% python3 -q
>>> import numpy as np
>>> import numpy.linalg as la
>>> np.set_printoptions(precision=3, suppress=True, linewidth=160, floatmode="fixed")
>>> rd = lambda a: np.round(a, 3) + 0
>>> arr = np.loadtxt("layer0.csv", delimiter=",")
>>> rd(arr)
array([[0.286, 0.000, 0.143, 0.000, 0.143, 0.143, 0.143, 0.143],
       [0.000, 0.333, 0.000, 0.000, 0.000, 0.333, 0.000, 0.333],
       [0.167, 0.167, 0.167, 0.167, 0.000, 0.167, 0.000, 0.167],
       [0.000, 0.250, 0.000, 0.500, 0.000, 0.000, 0.250, 0.000],
       [0.000, 0.250, 0.000, 0.250, 0.250, 0.250, 0.000, 0.000],
       [0.250, 0.000, 0.000, 0.250, 0.000, 0.500, 0.000, 0.000],
       [0.333, 0.000, 0.000, 0.000, 0.000, 0.000, 0.667, 0.000],
       [0.000, 0.000, 0.000, 0.000, 0.000, 0.000, 0.000, 1.000]])
>>> np.abs(np.diag(la.qr(arr)[1])) > 1e-9
array([ True,  True,  True,  True,  True,  True, False,  True])
>>> la.lstsq(arr[:-1].T, arr[-1])[2]
np.int32(7)
>>> np.unique(arr.round(6), axis=0).shape
(8, 8)
>>> feats = np.loadtxt("block17.csv", delimiter=",")
>>> feats
array([[-1.000, -2.000,  3.000, -3.000,  2.000,  0.000,  0.000, -2.000,  3.000, -1.000],
       [-2.000,  2.000, -6.000,  6.000, -4.000,  0.000,  0.000,  4.000, -6.000,  2.000],
       [ 3.000, -6.000,  7.000, -9.000,  6.000,  0.000,  0.000, -6.000,  9.000, -3.000],
       [-3.000,  6.000, -9.000,  7.000, -6.000,  0.000,  0.000,  6.000, -9.000,  3.000],
       [ 2.000, -4.000,  6.000, -6.000,  2.000,  0.000,  0.000, -4.000,  6.000, -2.000],
       [ 0.000,  0.000,  0.000,  0.000,  0.000, -2.000,  0.000,  0.000,  0.000,  0.000],
       [ 0.000,  0.000,  0.000,  0.000,  0.000,  0.000, -2.000,  0.000,  0.000,  0.000],
       [-2.000,  4.000, -6.000,  6.000, -4.000,  0.000,  0.000,  2.000, -6.000,  2.000],
       [ 3.000, -6.000,  9.000, -9.000,  6.000,  0.000,  0.000, -6.000,  7.000, -3.000],
       [-1.000,  2.000, -3.000,  3.000, -2.000,  0.000,  0.000,  2.000, -3.000, -1.000]])
>>> rng = np.random.default_rng(197315)
>>> lab = rng.permutation(10)
>>> B = feats[:, lab] * rng.choice([-1, 1], 10)
>>> B
array([[-3.000,  2.000,  3.000,  0.000, -1.000, -2.000, -2.000,  0.000, -1.000, -3.000],
       [ 6.000, -2.000, -6.000,  0.000, -2.000,  4.000,  4.000,  0.000,  2.000,  6.000],
       [-9.000,  6.000,  9.000,  0.000,  3.000, -6.000, -6.000,  0.000, -3.000, -7.000],
       [ 7.000, -6.000, -9.000,  0.000, -3.000,  6.000,  6.000,  0.000,  3.000,  9.000],
       [-6.000,  4.000,  6.000,  0.000,  2.000, -4.000, -2.000,  0.000, -2.000, -6.000],
       [ 0.000, -0.000,  0.000,  0.000,  0.000,  0.000, -0.000, -2.000,  0.000, -0.000],
       [ 0.000, -0.000,  0.000, -2.000,  0.000,  0.000, -0.000,  0.000,  0.000, -0.000],
       [ 6.000, -4.000, -6.000,  0.000, -2.000,  2.000,  4.000,  0.000,  2.000,  6.000],
       [-9.000,  6.000,  7.000,  0.000,  3.000, -6.000, -6.000,  0.000, -3.000, -9.000],
       [ 3.000, -2.000, -3.000,  0.000, -1.000,  2.000,  2.000,  0.000, -1.000,  3.000]])
>>> U, _, Vt = la.svd(feats.T @ B)
>>> rd(la.lstsq(feats, B)[0])
array([[ 0.000,  0.000,  0.000,  0.000,  1.000,  0.000,  0.000,  0.000,  0.000,  0.000],
       [ 0.000, -1.000,  0.000,  0.000,  0.000,  0.000,  0.000,  0.000,  0.000,  0.000],
       [ 0.000,  0.000,  0.000,  0.000,  0.000,  0.000,  0.000,  0.000,  0.000, -1.000],
       [ 1.000,  0.000,  0.000,  0.000,  0.000,  0.000,  0.000,  0.000,  0.000,  0.000],
       [ 0.000,  0.000,  0.000,  0.000,  0.000,  0.000, -1.000,  0.000,  0.000,  0.000],
       [ 0.000,  0.000,  0.000,  0.000,  0.000,  0.000,  0.000,  1.000,  0.000,  0.000],
       [ 0.000,  0.000,  0.000,  1.000,  0.000,  0.000,  0.000,  0.000,  0.000,  0.000],
       [ 0.000,  0.000,  0.000,  0.000,  0.000,  1.000,  0.000,  0.000,  0.000,  0.000],
       [ 0.000,  0.000,  1.000,  0.000,  0.000,  0.000,  0.000,  0.000,  0.000,  0.000],
       [ 0.000,  0.000,  0.000,  0.000,  0.000,  0.000,  0.000,  0.000,  1.000,  0.000]])
>>> lab
array([3, 1, 8, 6, 0, 7, 4, 5, 9, 2])
>>> w, V = la.eigh(feats)
>>> np.unique(w.round(6) + 0, return_counts=True)[1]
array([9, 1])
>>> rd(la.eigvalsh(feats + -3 * np.eye(10)))
array([-5.000, -5.000, -5.000, -5.000, -5.000, -5.000, -5.000, -5.000, -5.000, 36.000])
>>> (w > 1e-8).sum(), (w < -1e-8).sum()
(np.int64(1), np.int64(9))
>>> rd(V @ np.diag(w) @ V.T)
array([[-1.000, -2.000,  3.000, -3.000,  2.000,  0.000,  0.000, -2.000,  3.000, -1.000],
       [-2.000,  2.000, -6.000,  6.000, -4.000,  0.000,  0.000,  4.000, -6.000,  2.000],
       [ 3.000, -6.000,  7.000, -9.000,  6.000,  0.000,  0.000, -6.000,  9.000, -3.000],
       [-3.000,  6.000, -9.000,  7.000, -6.000,  0.000,  0.000,  6.000, -9.000,  3.000],
       [ 2.000, -4.000,  6.000, -6.000,  2.000,  0.000,  0.000, -4.000,  6.000, -2.000],
       [ 0.000,  0.000,  0.000,  0.000,  0.000, -2.000,  0.000,  0.000,  0.000,  0.000],
       [ 0.000,  0.000,  0.000,  0.000,  0.000,  0.000, -2.000,  0.000,  0.000,  0.000],
       [-2.000,  4.000, -6.000,  6.000, -4.000,  0.000,  0.000,  2.000, -6.000,  2.000],
       [ 3.000, -6.000,  9.000, -9.000,  6.000,  0.000,  0.000, -6.000,  7.000, -3.000],
       [-1.000,  2.000, -3.000,  3.000, -2.000,  0.000,  0.000,  2.000, -3.000, -1.000]])
>>> rd(la.det(feats))
np.float64(-19968.0)
>>> feats @ feats
array([[  41.000,  -74.000,  111.000, -111.000,   74.000,    0.000,    0.000,  -74.000,  111.000,  -37.000],
       [ -74.000,  152.000, -222.000,  222.000, -148.000,    0.000,    0.000,  148.000, -222.000,   74.000],
       [ 111.000, -222.000,  337.000, -333.000,  222.000,    0.000,    0.000, -222.000,  333.000, -111.000],
       [-111.000,  222.000, -333.000,  337.000, -222.000,    0.000,    0.000,  222.000, -333.000,  111.000],
       [  74.000, -148.000,  222.000, -222.000,  152.000,    0.000,    0.000, -148.000,  222.000,  -74.000],
       [   0.000,    0.000,    0.000,    0.000,    0.000,    4.000,    0.000,    0.000,    0.000,    0.000],
       [   0.000,    0.000,    0.000,    0.000,    0.000,    0.000,    4.000,    0.000,    0.000,    0.000],
       [ -74.000,  148.000, -222.000,  222.000, -148.000,    0.000,    0.000,  152.000, -222.000,   74.000],
       [ 111.000, -222.000,  333.000, -333.000,  222.000,    0.000,    0.000, -222.000,  337.000, -111.000],
       [ -37.000,   74.000, -111.000,  111.000,  -74.000,    0.000,    0.000,   74.000, -111.000,   41.000]])
>>> rd(np.sort(la.eigvals(feats).real))
array([-2.000, -2.000, -2.000, -2.000, -2.000, -2.000, -2.000, -2.000, -2.000, 39.000])
>>> (feats != 0).astype(int)
array([[1, 1, 1, 1, 1, 0, 0, 1, 1, 1],
       [1, 1, 1, 1, 1, 0, 0, 1, 1, 1],
       [1, 1, 1, 1, 1, 0, 0, 1, 1, 1],
       [1, 1, 1, 1, 1, 0, 0, 1, 1, 1],
       [1, 1, 1, 1, 1, 0, 0, 1, 1, 1],
       [0, 0, 0, 0, 0, 1, 0, 0, 0, 0],
       [0, 0, 0, 0, 0, 0, 1, 0, 0, 0],
       [1, 1, 1, 1, 1, 0, 0, 1, 1, 1],
       [1, 1, 1, 1, 1, 0, 0, 1, 1, 1],
       [1, 1, 1, 1, 1, 0, 0, 1, 1, 1]])
